In [1]: import numpy as np

In [2]: import numpy.linalg as la

In [3]: np.set_printoptions(suppress=True, linewidth=100)

In [4]: rd = lambda a: np.round(a, 1) + 0

In [5]: Y = np.array([[2, -1], [0, 2]])

In [6]: W2 = np.array([[-8, 9], [-4, 4]])

In [7]: W0 = np.kron(Y, W2)

In [8]: W0
Out[8]: 
array([[-16,  18,   8,  -9],
       [ -8,   8,   4,  -4],
       [  0,   0, -16,  18],
       [  0,   0,  -8,   8]])

In [9]: rd(la.norm(W0, 2) / la.norm(W0))
Out[9]: np.float64(0.9)

In [10]: la.matrix_rank(W0, rtol=0.1)
Out[10]: np.int64(2)

In [11]: [round(float(x), 1) for x in la.svd(W0, compute_uv=False)[:3]]
Out[11]: [34.1, 20.8, 0.8]

In [12]: x0 = np.array([-1, 2, -2, -2])

In [13]: target = W0 @ x0

In [14]: coef, lr = np.zeros(4), 1 / la.norm(W0, 2) ** 2

In [15]: for i in range(150):
    ...:     coef -= lr * W0.T @ (W0 @ coef - target)
    ...:     if i % 50 == 0: print(i, round(la.norm(W0 @ coef - target), 1))
    ...: 
0 21.2
50 2.0
100 2.0

In [16]: rd(coef)
Out[16]: array([-1.4,  1.7,  0. , -0.2])

In [17]: u, g = W0[1], W0[0]

In [18]: u @ g
Out[18]: np.int64(340)

In [19]: pr = (u @ g) / (u @ u) * u

In [20]: la.matrix_rank(np.outer(u, g))
Out[20]: np.int64(1)

In [21]: np.outer(u, g)
Out[21]: 
array([[ 128, -144,  -64,   72],
       [-128,  144,   64,  -72],
       [ -64,   72,   32,  -36],
       [  64,  -72,  -32,   36]])

In [22]: pr
Out[22]: array([-17. ,  17. ,   8.5,  -8.5])

In [23]: (g - pr) @ u
Out[23]: np.float64(0.0)

In [24]: Q = W0.astype(float).copy()

In [25]: for j in range(4):
    ...:     Q[:, j] -= Q[:, :j] @ (Q[:, :j].T @ Q[:, j])
    ...:     Q[:, j] /= la.norm(Q[:, j])
    ...: 

In [26]: rd(Q.T @ W0)
Out[26]: 
array([[ 17.9, -19.7,  -8.9,   9.8],
       [  0. ,   0.9,   0. ,  -0.4],
       [  0. ,   0. ,  17.9, -19.7],
       [  0. ,   0. ,   0. ,   0.9]])

In [27]: u = np.array([0, 2, 1])

In [28]: A = u[np.abs(np.subtract.outer(np.arange(3), np.arange(3)))]

In [29]: A
Out[29]: 
array([[0, 2, 1],
       [2, 0, 2],
       [1, 2, 0]])

In [30]: rd(np.sort(np.abs(la.eigvals(A))))
Out[30]: array([1. , 2.4, 3.4])

In [31]: (A + A.T) / 2
Out[31]: 
array([[0., 2., 1.],
       [2., 0., 2.],
       [1., 2., 0.]])

In [32]: A.inv()
AttributeError: 'numpy.ndarray' object has no attribute 'inv'


In [33]: np.trace(A)
Out[33]: np.int64(0)

In [34]: A @ A
Out[34]: 
array([[5, 2, 4],
       [2, 8, 2],
       [4, 2, 5]])

In [35]: np.allclose(A, A.T)
Out[35]: True

In [36]: rd(np.abs(la.eigvals(A)).max())
Out[36]: np.float64(3.4)

In [37]: np.all(la.eigvalsh(A) > 0)
Out[37]: np.False_

In [38]: rd(la.eigvalsh(A).min())
Out[38]: np.float64(-2.4)

In [39]: evals, evecs = la.eigh(A)

In [40]: x0 = np.array([1, 0, 0])

In [41]: (np.sign(evecs[:, -1].round(6)) == np.sign(evecs[0, -1].round(6))).astype(int)
Out[41]: array([1, 1, 1])

In [42]: rd(evecs * np.abs(evals) @ evecs.T)
Out[42]: 
array([[2. , 0.3, 1. ],
       [0.3, 2.8, 0.3],
       [1. , 0.3, 2. ]])

In [43]: rd(evecs * np.maximum(evals, 0) @ evecs.T)
Out[43]: 
array([[1. , 1.2, 1. ],
       [1.2, 1.4, 1.2],
       [1. , 1.2, 1. ]])

In [44]: rd(la.eigvalsh(A[1:, 1:]))
Out[44]: array([-2.,  2.])

In [45]: np.abs(A).sum(axis=1).max(), rd(np.abs(evals).max())
Out[45]: (np.int64(4), np.float64(3.4))

In [46]: x0 @ A @ x0
Out[46]: np.int64(0)

In [47]: Y = A / la.norm(A, axis=1, keepdims=True)

In [48]: gram = Y @ Y.T

In [49]: rd(gram[2])
Out[49]: array([0.8, 0.3, 1. ])

In [50]: (np.abs(gram) > 0.9).astype(int)
Out[50]: 
array([[1, 0, 0],
       [0, 1, 0],
       [0, 0, 1]])

In [51]: np.argwhere(np.triu(np.abs(gram) > 0.95, 1))
Out[51]: array([], shape=(0, 2), dtype=int64)

In [52]: rd(gram)
Out[52]: 
array([[1. , 0.3, 0.8],
       [0.3, 1. , 0.3],
       [0.8, 0.3, 1. ]])
